$ ipython --no-banner

In [1]: import numpy as np

In [2]: from numpy import linalg as LA

In [3]: np.set_printoptions(precision=1, suppress=True, linewidth=160)

In [4]: def rnd(a):
   ...:     return np.round(a, 1) + 0
   ...: 

In [5]: F = np.loadtxt("a.csv", delimiter=",")

In [6]: F
Out[6]: 
array([[-20.4,  14.7, -18.1],
       [ -7.8,  17.3,  13.3],
       [-22. ,  12.8, -19.6],
       [ -8.7,  18.6,  14.1],
       [-20.7,  15.8, -18.5],
       [ -8.2,  18.6,  14.2],
       [-20.2,  14.5, -18. ],
       [-10. , -34.2, -22.3],
       [-19.7,  13.1, -17.9],
       [-19.8,  15.2, -16.7]])

In [7]: cent = F[[1, 0]].astype(float)

In [8]: for _ in range(7):
   ...:     lab = LA.norm(F[:, None] - cent, axis=-1).argmin(axis=1)
   ...:     cent = np.array([F[lab == j].mean(axis=0) for j in range(2)])
   ...: 

In [9]: lab
Out[9]: array([1, 0, 1, 0, 1, 0, 1, 1, 1, 1])

In [10]: rnd(cent[1] - cent[0])
Out[10]: array([-10.7, -10.8, -32.6])

In [11]: rnd(LA.norm(F[9] - F[7]))
Out[11]: np.float64(50.7)

In [12]: LA.norm(F, axis=1).argmax()
Out[12]: np.int64(7)

In [13]: rnd(LA.norm(F, 2))
Out[13]: np.float64(76.6)

In [14]: rnd(LA.norm(F, 1)), rnd(LA.norm(F, np.inf))
Out[14]: (np.float64(174.8), np.float64(66.5))

In [15]: rnd(LA.norm(F, axis=1))
Out[15]: array([31. , 23.2, 32.1, 24.9, 31.9, 24.8, 30.7, 42. , 29.7, 30. ])

In [16]: rnd(LA.norm(F, "nuc"))
Out[16]: np.float64(147.4)

In [17]: A = np.loadtxt("case0.csv", delimiter=",")

In [18]: rnd(A)
Out[18]: 
array([[ 0.7,  0.1,  0.4,  0. ,  0. , -0.1],
       [ 0.1,  0. ,  0.1,  0. ,  0. ,  0. ],
       [ 0.4,  0.1,  0.2,  0. ,  0. , -0.1],
       [ 0. ,  0. ,  0. ,  0. ,  0. ,  0. ],
       [ 0. ,  0. ,  0. ,  0. ,  0. ,  0. ],
       [-0.1,  0. , -0.1,  0. ,  0. ,  0. ]])

In [19]: # equal to its transpose

In [20]: LA.cond(A) > 100
Out[20]: np.True_

In [21]: LA.matrix_rank(A, rtol=0.1)
Out[21]: np.int64(1)
